$ python3 -q
>>> import numpy as np
>>> from numpy import linalg as LA
>>> np.set_printoptions(precision=2, suppress=True, linewidth=100)
>>> rng = np.random.default_rng(812)
>>> m1 = rng.normal(size=(14, 5)) + 10 * np.array([0, 5, 0, 1, 4])
>>> m1
array([[-1.11, 50.58,  0.51, 12.42, 40.36],
       [ 0.28, 48.89, -1.17,  8.37, 42.41],
       [ 0.81, 50.03, -0.8 , 11.04, 39.57],
       [ 2.17, 49.31,  1.38, 12.09, 40.36],
       [ 0.21, 51.12, -0.89, 12.09, 39.55],
       [-0.28, 50.12, -0.52, 12.4 , 40.88],
       [-0.89, 50.98,  1.19, 11.93, 41.91],
       [-0.63, 49.07,  0.67, 11.83, 40.95],
       [-2.35, 49.45,  1.26,  9.62, 39.88],
       [ 0.44, 50.83, -1.98,  9.93, 40.13],
       [-1.16, 48.9 , -1.52, 10.78, 41.28],
       [ 1.47, 49.29,  0.61,  9.91, 38.96],
       [ 1.18, 51.58, -1.55, 11.73, 39.1 ],
       [-0.47, 51.24,  0.48,  8.48, 38.72]])
>>> dist = LA.norm(m1[:, None] - m1[None], axis=-1)
>>> np.unravel_index(dist.round(6).argmax(), dist.shape)
(np.int64(1), np.int64(12))
>>> np.flatnonzero(dist[11] < dist.mean() / 2)
array([11])
>>> dist.mean(axis=1).argmax()
np.int64(1)
>>> Y = m1 / LA.norm(m1, axis=1, keepdims=True)
>>> C2 = Y @ Y.T
>>> C2[11]
array([1., 1., 1., 1., 1., 1., 1., 1., 1., 1., 1., 1., 1., 1.])
>>> round(float(np.degrees(np.arccos(np.clip(C2[11, 1], -1, 1)))), 2)
3.59
>>> F = np.array([[3, 0, 0, 0, 0],
...     [0, 0, 0, 5, 0],
...     [0, 0, 0, 0, 0],
...     [0, 0, 5, 0, 0],
...     [0, 0, 0, 0, 1]])
>>> Y = np.array([[2, 3, -2], [-1, 0, -1], [1, -3, -2], [-2, 2, 1], [2, 3, 1]])
>>> np.einsum("ij,ij->i", F, F)
array([ 9, 25,  0, 25,  1])
>>> np.einsum("ik,kj->ij", F, Y)
array([[  6,   9,  -6],
       [-10,  10,   5],
       [  0,   0,   0],
       [  5, -15, -10],
       [  2,   3,   1]])
>>> LA.matrix_rank(F, rtol=0.1)
np.int64(4)
>>> np.argsort(-LA.norm(F, axis=0).round(6), kind="stable")[:3]
array([2, 3, 0])
>>> data = np.loadtxt("dump.csv", delimiter=",")
>>> data
array([[0.33, 0.33, 0.33],
       [0.  , 1.  , 0.  ],
       [0.33, 0.  , 0.67]])
>>> w, V = LA.eig(data)
>>> np.sort(LA.eigvals(LA.inv(data)))
array([1.  , 1.15, 7.85])
>>> np.round(np.prod(w), 2)
np.float64(0.11)
>>> np.round(data @ V[:, 0] - w[0] * V[:, 0], 2) + 0
array([0., 0., 0.])
>>> C = m1[[12, 3]].astype(float)
>>> for _ in range(4):
...     z = LA.norm(m1[:, None] - C, axis=-1).argmin(axis=1)
...     C = np.array([m1[z == j].mean(axis=0) for j in range(2)])
... 
>>> z
array([0, 1, 0, 1, 0, 0, 1, 1, 1, 0, 0, 1, 0, 0])
>>> C
array([[-0.05, 50.55, -0.78, 11.11, 39.95],
       [ 0.01, 49.5 ,  0.65, 10.62, 40.75]])
>>> f = np.array([2, 4, 9])
>>> print(np.array([np.convolve(row, f, "same") for row in data]))
[[2.   5.   4.33]
 [2.   4.   9.  ]
 [1.33 4.33 2.67]]
>>> np.convolve(data[1], f)
array([0., 2., 4., 9., 0.])
>>> np.correlate(data[1], data[0], "full")
array([0.  , 0.33, 0.33, 0.33, 0.  ])
>>> data.sum(axis=1)
array([1., 1., 1.])
>>> data @ np.ones(3)
array([1., 1., 1.])
>>> p = np.eye(3)[0]
>>> for _ in range(5):
...     p = p @ data
...     print(p.round(2))
... 
[0.33 0.33 0.33]
[0.22 0.44 0.33]
[0.19 0.52 0.3 ]
[0.16 0.58 0.26]
[0.14 0.63 0.23]
>>> x = np.array([-2, 3, 2])
>>> data @ (2 * x)
array([2.  , 6.  , 1.33])
>>> data @ x
array([1.  , 3.  , 0.67])
>>> data * x
array([[-0.67,  1.  ,  0.67],
       [-0.  ,  3.  ,  0.  ],
       [-0.67,  0.  ,  1.33]])
>>> J = np.load("w.npy")
>>> J
array([[-12,  -4,  -3,   5],
       [-12,   5,  -3,   2],
       [  8,   4,   2,   5],
       [  8,  -2,   2,  -4]])
>>> [round(float(x), 2) for x in LA.svd(J, compute_uv=False)[:3]]
[21.4, 8.74, 6.23]
>>> LA.matrix_rank(J, rtol=0.1)
np.int64(3)
>>> np.argsort(-LA.norm(J, axis=0).round(6), kind="stable")[:3]
array([0, 3, 1])
>>> left, s, VT = LA.svd(F)
>>> V = VT[:(s > 1e-8).sum()]
>>> x = F[0] + 5 * F[4] + rng.integers(2) * np.eye(5)[2]
>>> x
array([3., 0., 1., 0., 5.])
>>> np.allclose(V.T @ V @ x, x)
True
>>> x = np.array([1, 1, -2, 2])
>>> h1 = np.maximum(J @ x, 0)
>>> np.tanh(J @ x)
array([ 0.,  1.,  1., -1.])
>>> np.flatnonzero(h1 > 1e-9)
array([1, 2])
>>> (J - J.T) / 2
array([[ 0. ,  4. , -5.5, -1.5],
       [-4. ,  0. , -3.5,  2. ],
       [ 5.5,  3.5,  0. ,  1.5],
       [ 1.5, -2. , -1.5,  0. ]])
>>> np.round(np.sort(np.abs(LA.eigvals(J))), 2) + 0
array([ 0.  ,  1.28,  7.84, 15.56])
>>> np.trace(J)
np.int64(-9)
>>> round(np.abs(LA.eigvals(J)).max(), 2)
np.float64(15.56)
>>> J @ J
array([[ 208,    6,   52, -103],
       [  76,   57,   19,  -73],
       [ -88,  -14,  -22,   38],
       [ -88,  -26,  -22,   62]])
>>> X = np.load("arr.npy")
>>> print(X)
[[ 0.    0.46 -0.36]
 [-0.68  0.25  0.22]
 [ 0.37 -0.59  0.09]
 [ 0.31  0.24 -0.68]
 [ 0.55  0.56  0.59]]
>>> P = m1 @ LA.solve(m1.T @ m1, m1.T)
>>> np.round(LA.eigvalsh(P), 2) + 0
array([0., 0., 0., 0., 0., 0., 0., 0., 0., 1., 1., 1., 1., 1.])
>>> np.diag(P)
array([0.25, 0.7 , 0.13, 0.62, 0.23, 0.2 , 0.23, 0.21, 0.48, 0.29, 0.38, 0.31, 0.38, 0.59])
>>> P @ m1[:, 3]
array([12.42,  8.37, 11.04, 12.09, 12.09, 12.4 , 11.93, 11.83,  9.62,  9.93, 10.78,  9.91, 11.73,
        8.48])
>>> np.allclose(P @ P, P)
True
>>> K = np.load("a.npy")
>>> K
array([[4., 1., 0.],
       [0., 4., 1.],
       [0., 0., 4.]])
>>> w, V = LA.eig(K)
>>> np.prod(w)
np.float64(64.0)
>>> K @ V[:, 0] - w[0] * V[:, 0]
array([0., 0., 0.])
>>> np.sort(LA.eigvals(LA.inv(K)))
array([0.25, 0.25, 0.25])
>>> Y = LA.inv(K)
>>> (np.abs(Y) > 1e-9).astype(int)
array([[1, 1, 1],
       [0, 1, 1],
       [0, 0, 1]])
>>> LA.det(K) * Y
array([[16., -4.,  1.],
       [ 0., 16., -4.],
       [ 0.,  0., 16.]])
>>> round(LA.cond(K), 2)
np.float64(1.42)
>>> print(LA.inv(Y))
[[4. 1. 0.]
 [0. 4. 1.]
 [0. 0. 4.]]
>>> K @ Y
array([[1., 0., 0.],
       [0., 1., 0.],
       [0., 0., 1.]])
>>> mat = np.array([[8, 0, 0], [0, -1, 0], [0, 0, 7]])
>>> mat
array([[ 8,  0,  0],
       [ 0, -1,  0],
       [ 0,  0,  7]])
>>> w, V = LA.eig(mat)
>>> np.sort(LA.eigvals(LA.inv(mat)))
array([-1.  ,  0.12,  0.14])
>>> mat @ V[:, 0] - w[0] * V[:, 0]
array([0., 0., 0.])
>>> np.sort(LA.eigvals(mat @ mat))
array([ 1., 49., 64.])
>>> feats = np.loadtxt("m.csv", delimiter=",")
>>> print(feats)
[[ 0.89  1.52  0.35  0.5  -0.72]
 [-0.24  0.12  0.14  1.61  1.15]
 [ 1.29 -0.57  1.18 -0.36  0.7 ]
 [-0.16 -0.99  0.74  0.9  -1.28]
 [-1.21  0.61  1.39 -0.46  0.16]]
>>> P = np.triu(np.array([[-3, 2, -2, 2, -3],
...     [1, 2, 2, -2, 3],
...     [-1, -3, 3, 2, 1],
...     [-3, 1, 0, 3, -1],
...     [0, 2, 0, -3, 0]]), 1) + np.eye(5)
>>> Y = P @ feats @ LA.inv(P)
>>> round(LA.det(Y), 2)
np.float64(-32.0)
>>> round(np.trace(Y), 2), np.round(np.trace(feats), 2)
(np.float64(3.25), np.float64(3.25))
>>> np.poly(Y)
array([  1.  ,  -3.25,   2.55,   5.1 , -25.99,  32.  ])
>>> Y = feats + rng.integers(-2, 3, (5, 4)) @ rng.integers(-2, 3, (4, 5))
>>> Y
array([[ 4.89,  5.52,  1.35,  1.5 , -4.72],
       [ 0.76,  0.12,  2.14, -8.39,  3.15],
       [ 3.29,  0.43, -1.82,  5.64, -1.3 ],
       [-1.16, -1.99,  2.74, -4.1 ,  0.72],
       [ 4.79,  6.61, -1.61,  3.54, -6.84]])
>>> Y - feats
array([[  4.,   4.,   1.,   1.,  -4.],
       [  1.,   0.,   2., -10.,   2.],
       [  2.,   1.,  -3.,   6.,  -2.],
       [ -1.,  -1.,   2.,  -5.,   2.],
       [  6.,   6.,  -3.,   4.,  -7.]])
>>> LA.matrix_rank(Y - feats, tol=1e-8)
np.int64(4)
>>> f, r1 = Y[2], Y[3]
>>> round(float(f @ r1), 2)
-33.69
>>> np.round(f @ f, 2)
np.float64(47.82)
>>> p = (f @ r1) / (f @ f) * f
>>> round(float(LA.norm(f + r1) ** 2 + LA.norm(f - r1) ** 2), 2)
155.78
>>> p
array([-2.32, -0.3 ,  1.28, -3.97,  0.92])
>>> print(LA.matrix_rank(np.outer(f, r1)))
1
>>> print(round((r1 - p) @ f, 2))
0.0
>>> np.round(feats.mean(axis=0), 2) + 0
array([0.11, 0.14, 0.76, 0.44, 0.  ])
>>> np.round(feats.sum(axis=0), 2) + 0
array([0.56, 0.7 , 3.79, 2.2 , 0.  ])
>>> print(LA.matrix_rank(feats))
5
